>>> import numpy as np
>>> np.set_printoptions(precision=2, suppress=True, linewidth=140, sign=" ")
>>> F = np.loadtxt("a.csv", delimiter=",")
>>> print(F)
[[-0.01 -0.01 -0.09]
 [ 5.92 10.    9.99]
 [ 3.05  5.03  4.99]
 [ 3.04  5.09  5.03]]
>>> t = np.radians(120)
>>> Rm = np.eye(3)
>>> Rm[0, 0] = Rm[1, 1] = np.cos(t)
>>> Rm[0, 1], Rm[1, 0] = -np.sin(t), np.sin(t)
>>> print(Rm)
[[-0.5  -0.87  0.  ]
 [ 0.87 -0.5   0.  ]
 [ 0.    0.    1.  ]]
>>> Y = F @ Rm.T
>>> print(np.abs(Y - F).max(axis=0))
[ 17.54   9.87   0.  ]
>>> Y = np.linalg.inv(Rm)
>>> print(Y)
[[-0.5   0.87  0.  ]
 [-0.87 -0.5  -0.  ]
 [ 0.    0.    1.  ]]
>>> print(round(float(np.linalg.cond(Rm)), 2))
1.0
>>> print(np.round(Rm @ Y, 2) + 0)
[[ 1.  0.  0.]
 [ 0.  1.  0.]
 [ 0.  0.  1.]]
>>> print(round(float(np.linalg.slogdet(Rm)[0]), 2))
1.0
>>> print(np.allclose(Y, Rm.T))
True
>>> print((Y != 0).astype(int))
[[ 1  1  0]
 [ 1  1  0]
 [ 0  0  1]]
>>> Y = np.c_[F[:, :2] @ np.array([[3, 5], [0, -1]]), np.array([3, 2, -1, -5])]
>>> print(Y)
[[-0.03 -0.04  3.  ]
 [17.76 19.6   2.  ]
 [ 9.15 10.22 -1.  ]
 [ 9.12 10.11 -5.  ]]
>>> print(np.linalg.norm(np.linalg.qr(F)[0].T @ Y, axis=0) ** 2 / ((Y ** 2).sum(axis=0) + 1e-12))
[ 1.    1.    0.23]
>>> A = np.load("data.npy")
>>> print(A)
[[ 1 -1 -1  1  1 -1 -1  1]
 [ 1 -1 -1  1 -1  1  1 -1]
 [ 1  1 -1 -1 -1 -1  1  1]]
>>> vec = np.array([5, 2, 2, 1, 3, 4, 4, 2])
>>> h = np.maximum(A @ vec, 0)
>>> print(A * (h > 1e-9)[:, None])
[[ 0  0  0  0  0  0  0  0]
 [ 1 -1 -1  1 -1  1  1 -1]
 [ 1  1 -1 -1 -1 -1  1  1]]
>>> print(A.T @ h)
[ 8 -2 -8  2 -8  2  8 -2]
>>> rng = np.random.default_rng(521377)
>>> Y = A + rng.integers(-2, 3, (3, 1)) @ rng.integers(-2, 3, (1, 8))
>>> print(Y)
[[ 5  1 -3  5 -3 -3 -3  5]
 [ 3  0 -2  3 -3  0  0  1]
 [-3 -1  1 -5  3  1  3 -3]]
>>> print(np.abs(Y - A).sum(axis=1))
[ 24  12  24]
>>> print(Y - A)
[[ 4  2 -2  4 -4 -2 -2  4]
 [ 2  1 -1  2 -2 -1 -1  2]
 [-4 -2  2 -4  4  2  2 -4]]
>>> E, _ = np.linalg.qr(np.array([[-1.9, 1.4, -0.5], [0.7, -1.6, 0.3], [1.2, -0.1, -0.8]]))
>>> print(E)
[[-0.81  0.05  0.59]
 [ 0.3  -0.83  0.47]
 [ 0.51  0.56  0.66]]
>>> u = np.array([0, -3, 2])
>>> Y = E + np.outer(u, np.eye(3)[2])
>>> print(np.linalg.matrix_rank(np.linalg.inv(Y) - np.linalg.inv(E), tol=1e-8))
1
>>> print(round(float(np.linalg.det(Y) / np.linalg.det(E)), 2), round(float(1 + np.linalg.solve(E, u)[2]), 2))
0.89 0.89
>>> U, s, Vh = np.linalg.svd(E, full_matrices=False)
>>> print(np.round(U.T @ U, 2) + 0)
[[ 1.  0.  0.]
 [ 0.  1.  0.]
 [ 0.  0.  1.]]
>>> print(np.cumsum(s ** 2) / np.sum(s ** 2))
[ 0.33  0.67  1.  ]
>>> print(Vh @ Vh.T)
[[ 1.  0.  0.]
 [ 0.  1.  0.]
 [ 0.  0.  1.]]
>>> Y = np.array([[-2, 6, 3], [-5, 1, -3], [-2, 0, -3]])
>>> Y[-1] = Y[0]
>>> K = Y + 0.05 * np.eye(3)
>>> print(K)
[[-1.95  6.    3.  ]
 [-5.    1.05 -3.  ]
 [-2.    6.    3.05]]
>>> print(np.abs(np.linalg.svd(K)[2][-1]))
[ 0.52  0.51  0.68]
>>> print(np.argsort(-np.linalg.norm(K, axis=0).round(6), kind="stable")[:3])
[ 1  0  2]
>>> print(np.linalg.cond(K) > 100)
True
>>> print([round(float(x), 2) for x in np.linalg.svd(K, compute_uv=False)[:3]])
[9.98, 5.79, 0.04]
>>> gram = A.T @ A
>>> print(np.linalg.svd(A, compute_uv=False) ** 2)
[ 8.  8.  8.]
>>> print((A @ A.T).shape)
(3, 3)
>>> print(np.allclose(gram, gram.T))
True
>>> t3 = np.stack([K, -1 * K, K[::-1]])
>>> print((t3 @ K.T).shape)
(3, 3, 3)
>>> print(t3.sum(axis=0))
[[-2.    6.    3.05]
 [-5.    1.05 -3.  ]
 [-1.95  6.    3.  ]]
>>> print(np.linalg.matrix_rank(t3))
[ 3  3  3]
>>> print(np.einsum("bij,cij->bc", t3, t3))
[[ 133.21 -133.21  133.2 ]
 [-133.21  133.21 -133.2 ]
 [ 133.2  -133.2   133.21]]
>>> Y = np.linalg.inv(K)
>>> print(np.round(np.linalg.det(K) * np.linalg.det(Y), 2))
1.0
>>> print(Y)
[[  8.64  -0.12  -8.61]
 [  8.66   0.02  -8.49]
 [-11.36  -0.12  11.39]]
>>> print(np.round(np.linalg.slogdet(K)[0], 2))
1.0
>>> print(np.allclose(Y, K.T))
False
>>> J = np.load("run17.npy")
>>> print(J)
[[  9  18  24]
 [ 18  36  48]
 [ 24  48  64]]
>>> print(np.abs(np.diag(np.linalg.qr(J)[1])) > 1e-9)
[ True False False]
>>> print(np.unique(J.round(6), axis=0).shape)
(3, 3)
>>> print(np.allclose(J[:-1].T @ np.linalg.lstsq(J[:-1].T, J[-1])[0], J[-1]))
True
>>> print(J @ np.linalg.pinv(J) @ J)
[[  9.  18.  24.]
 [ 18.  36.  48.]
 [ 24.  48.  64.]]
>>> print(J @ J)
[[  981  1962  2616]
 [ 1962  3924  5232]
 [ 2616  5232  6976]]
>>> print(np.allclose(J, J.T))
True
>>> print(np.round(np.linalg.det(J), 2))
0.0
>>> print(np.allclose(J @ J.T, J.T @ J))
True
>>> print(round(float(np.abs(np.linalg.eigvals(J)).max()), 2))
109.0
>>> gram = J.T @ J
>>> print(np.round(np.linalg.svd(J, compute_uv=False) ** 2, 2) + 0)
[ 11881.      0.      0.]
>>> print(np.trace(gram), (J ** 2).sum())
11881 11881
>>> print((J @ J.T).shape)
(3, 3)
>>> print(np.round(np.linalg.eigvalsh(gram)[::-1], 2) + 0)
[ 11881.      0.      0.]
>>> data = np.loadtxt("x.csv", delimiter=",")
>>> print(data)
[[-0.15 -0.69  0.68]
 [ 0.5  -0.18  0.18]
 [-0.85  0.1   0.07]
 [-0.1  -0.7  -0.71]]
>>> Y = np.c_[data[:, :2] @ np.array([[1, 3], [-2, 0]]), np.array([-1, -3, 0, -3])]
>>> print(Y)
[[ 1.22 -0.45 -1.  ]
 [ 0.86  1.5  -3.  ]
 [-1.04 -2.54  0.  ]
 [ 1.3  -0.3  -3.  ]]
>>> print(np.linalg.matrix_rank(Y))
3
>>> print(np.round(np.linalg.norm(Y - data @ np.linalg.lstsq(data, Y)[0], axis=0), 2) + 0)
[ 0.    0.    2.46]
>>> q = data.astype(float).copy()
>>> for j in range(3):
...     q[:, j] -= q[:, :j] @ (q[:, :j].T @ q[:, j])
...     q[:, j] /= np.linalg.norm(q[:, j])
... 
>>> print(np.round(q.T @ q, 2) + 0)
[[ 1.  0.  0.]
 [ 0.  1.  0.]
 [ 0.  0.  1.]]
